>>> import numpy as np
>>> np.set_printoptions(suppress=True, linewidth=120)
>>> u = np.array([-1, -1, -1, -1, -1, -1])
>>> arr = u[np.abs(np.subtract.outer(np.arange(6), np.arange(6)))]
>>> arr
array([[-1, -1, -1, -1, -1, -1],
       [-1, -1, -1, -1, -1, -1],
       [-1, -1, -1, -1, -1, -1],
       [-1, -1, -1, -1, -1, -1],
       [-1, -1, -1, -1, -1, -1],
       [-1, -1, -1, -1, -1, -1]])
>>> evals, vecs = np.linalg.eigh(arr)
>>> vec = np.array([-8, -3, -4, -3, 0, -9])
>>> np.round(vecs * np.abs(evals) @ vecs.T, 2)
array([[1., 1., 1., 1., 1., 1.],
       [1., 1., 1., 1., 1., 1.],
       [1., 1., 1., 1., 1., 1.],
       [1., 1., 1., 1., 1., 1.],
       [1., 1., 1., 1., 1., 1.],
       [1., 1., 1., 1., 1., 1.]])
>>> np.round(np.linalg.eigvalsh(arr[1:, 1:]), 2) + 0
array([-5.,  0.,  0.,  0.,  0.])
>>> A = np.load("a.npy")
>>> A
array([[ 0,  0,  0, -1],
       [ 0,  0,  0,  0],
       [ 0,  0,  0, -1],
       [ 0,  0,  0,  0]])
>>> np.linalg.matrix_rank(A - A[0, 0] * np.eye(4))
np.int64(1)
>>> np.linalg.matrix_power(A - np.diag(np.diag(A)), 4)
array([[0, 0, 0, 0],
       [0, 0, 0, 0],
       [0, 0, 0, 0],
       [0, 0, 0, 0]])
>>> [int(np.linalg.matrix_rank(np.linalg.matrix_power(A, p))) for p in range(1, 5)]
[1, 0, 0, 0]
>>> np.round(np.sort(np.linalg.eigvals(A)), 2)
array([0., 0., 0., 0.])
>>> rank = np.linalg.matrix_rank(A)
>>> rank
np.int64(1)
>>> ns = np.linalg.svd(A)[2][rank:].T
>>> ns.shape
(4, 3)
>>> np.linalg.matrix_rank(A.T @ A), np.linalg.matrix_rank(A @ A.T)
(np.int64(1), np.int64(1))
>>> np.round(ns @ ns.T, 2)
array([[1., 0., 0., 0.],
       [0., 1., 0., 0.],
       [0., 0., 1., 0.],
       [0., 0., 0., 0.]])
>>> [int(np.linalg.matrix_rank(A[:, :j + 1])) for j in range(4)]
[0, 0, 0, 1]
>>> np.allclose(A[:-1].T @ np.linalg.lstsq(A[:-1].T, A[-1])[0], A[-1])
True
>>> try:
...     np.linalg.inv(A)
... except np.linalg.LinAlgError as e:
...     print("failed:", e)
... 
failed: Singular matrix
>>> np.unique(A.round(6), axis=0).shape
(2, 4)
>>> np.linalg.lstsq(A[:-1].T, A[-1])[2]
np.int32(1)
>>> vec = np.array([3, -3, -2, 1])
>>> np.linalg.norm(A @ vec) <= np.linalg.norm(A, 2) * np.linalg.norm(vec) + 1e-9
np.True_
>>> A * vec
array([[ 0,  0,  0, -1],
       [ 0,  0,  0,  0],
       [ 0,  0,  0, -1],
       [ 0,  0,  0,  0]])
>>> A @ np.eye(4)[1]
array([0., 0., 0., 0.])
>>> M2 = np.array([[6, 9, -1], [0, -4, 1], [8, 9, 5], [-2, 9, -3]])
>>> np.einsum("ik,kj->ji", A, M2)
array([[ 2,  0,  2,  0],
       [-9,  0, -9,  0],
       [ 3,  0,  3,  0]])
>>> np.einsum("ij,ij->i", A, A)
array([1, 0, 1, 0])
>>> np.einsum("ik,kj->ij", A, M2)
array([[ 2, -9,  3],
       [ 0,  0,  0],
       [ 2, -9,  3],
       [ 0,  0,  0]])
>>> np.linalg.matrix_rank(np.vstack([A, M2.T]))
np.int64(4)
>>> data = np.load("dump.npy")
>>> data
array([[ 2, -1,  3,  1],
       [-2, -3,  3,  3]])
>>> C2 = data.T @ data
>>> (data @ data.T).shape
(2, 2)
>>> np.diag(C2)
array([ 8, 10, 18, 10])
>>> np.allclose(C2, C2.T)
True
>>> evals, vecs = np.linalg.eigh(arr)
>>> np.round(np.linalg.svd(arr, compute_uv=False), 2) + 0
array([6., 0., 0., 0., 0., 0.])
>>> np.round(np.linalg.eigvalsh(arr + -2 * np.eye(6)), 2)
array([-8., -2., -2., -2., -2., -2.])
>>> round(float(evals.sum()), 2), np.trace(arr)
(-6.0, np.int64(-6))
>>> np.round(vecs @ np.diag(evals) @ vecs.T, 2)
array([[-1., -1., -1., -1., -1., -1.],
       [-1., -1., -1., -1., -1., -1.],
       [-1., -1., -1., -1., -1., -1.],
       [-1., -1., -1., -1., -1., -1.],
       [-1., -1., -1., -1., -1., -1.],
       [-1., -1., -1., -1., -1., -1.]])
>>> np.unique(evals.round(6) + 0, return_counts=True)[1]
array([1, 5])
>>> sigma = 3 * 0.5 ** np.arange(7)
>>> q, _ = np.linalg.qr(np.array([[0.2, -0.1, -0.6, -0.1, 0.1, 1.0, -0.1],
...     [1.5, -0.8, 1.1, 1.8, -0.2, -0.2, 0.4],
...     [-0.4, -0.3, -1.0, 0.0, 1.2, -0.7, 0.1],
...     [0.9, 1.2, -1.7, 0.9, 0.9, 1.1, -1.4],
...     [0.4, -0.3, -1.2, -1.3, 1.5, -0.6, -0.6],
...     [0.8, 0.5, 0.0, 0.0, 1.1, -0.2, 1.3],
...     [1.8, -0.9, -1.1, -0.1, -0.9, 2.2, -0.5]]))
>>> rng = np.random.default_rng(827)
>>> m1 = rng.normal(size=(25, 7)) * sigma @ q
>>> m1.round(2)
array([[ 2.32,  1.25, -1.33,  2.24,  1.73,  0.89,  1.33],
       [-0.91, -0.39,  1.67, -0.53, -0.7 ,  2.8 ,  0.51],
       [ 0.5 ,  0.09,  0.87,  0.68, -0.24,  4.14,  2.05],
       [-0.27, -0.23,  0.86, -0.21, -0.2 ,  1.29,  0.57],
       [ 1.31,  0.81,  0.24,  1.63,  1.02,  3.03,  1.55],
       [-0.41,  0.18,  0.64, -0.22, -0.47,  2.13,  0.72],
       [-0.1 , -0.13,  0.59,  0.03,  0.04,  0.67,  0.11],
       [ 1.02,  0.48,  0.63,  1.05,  0.37,  3.86,  2.15],
       [-0.32, -0.19, -1.03, -1.11, -0.85, -0.79,  0.07],
       [ 2.04,  0.46, -0.19,  2.11,  0.99,  2.95,  1.93],
       [ 1.16,  0.49, -1.71,  0.95,  1.33, -3.28, -0.78],
       [-0.47, -0.38,  1.36, -0.39, -0.81,  3.2 ,  1.34],
       [ 0.74,  0.13, -0.25,  0.64,  0.54,  0.59,  0.52],
       [ 0.7 ,  1.08, -0.91,  0.87,  0.68,  0.43,  0.35],
       [ 0.71,  0.9 ,  1.33,  1.84,  1.25,  3.08,  0.83],
       [-0.36, -0.22, -0.76, -0.87, -0.33, -1.95, -0.58],
       [-0.55, -0.19, -0.65, -0.84, -0.55, -1.35, -0.74],
       [ 0.82, -0.13, -0.31, -0.28, -0.66,  2.96,  1.89],
       [-0.07, -0.5 ,  0.05, -0.3 , -0.16, -1.  , -0.4 ],
       [-0.62, -0.37, -0.45, -0.52,  0.03, -3.86, -1.66],
       [ 0.37,  1.03,  2.01,  0.82,  0.25,  7.  ,  2.54],
       [-1.31, -1.37,  1.19, -1.27, -1.2 , -0.51, -0.76],
       [-0.51, -1.03,  0.4 , -0.95, -0.74, -1.06, -0.17],
       [ 0.38,  0.09, -0.65,  0.58,  0.99, -2.87, -1.13],
       [-0.23, -0.26,  0.92,  0.04, -0.26,  1.41,  0.6 ]])
>>> vec = np.array([-4, 2, 3, 0, -3, -1, -4])
>>> rhs = m1 @ vec
>>> b, lr = np.zeros(7), 1 / np.linalg.norm(m1, 2) ** 2
>>> for i in range(200):
...     b -= lr * m1.T @ (m1 @ b - rhs)
...     if i % 50 == 0: print(i, round(np.linalg.norm(m1 @ b - rhs), 2))
... 
0 27.13
50 3.34
100 1.9
150 1.4
>>> b.round(2)
array([-4.27,  1.  ,  2.68, -1.37, -0.73, -0.73, -3.71])
>>> round(np.linalg.cond(m1), 2)
np.float64(82.49)
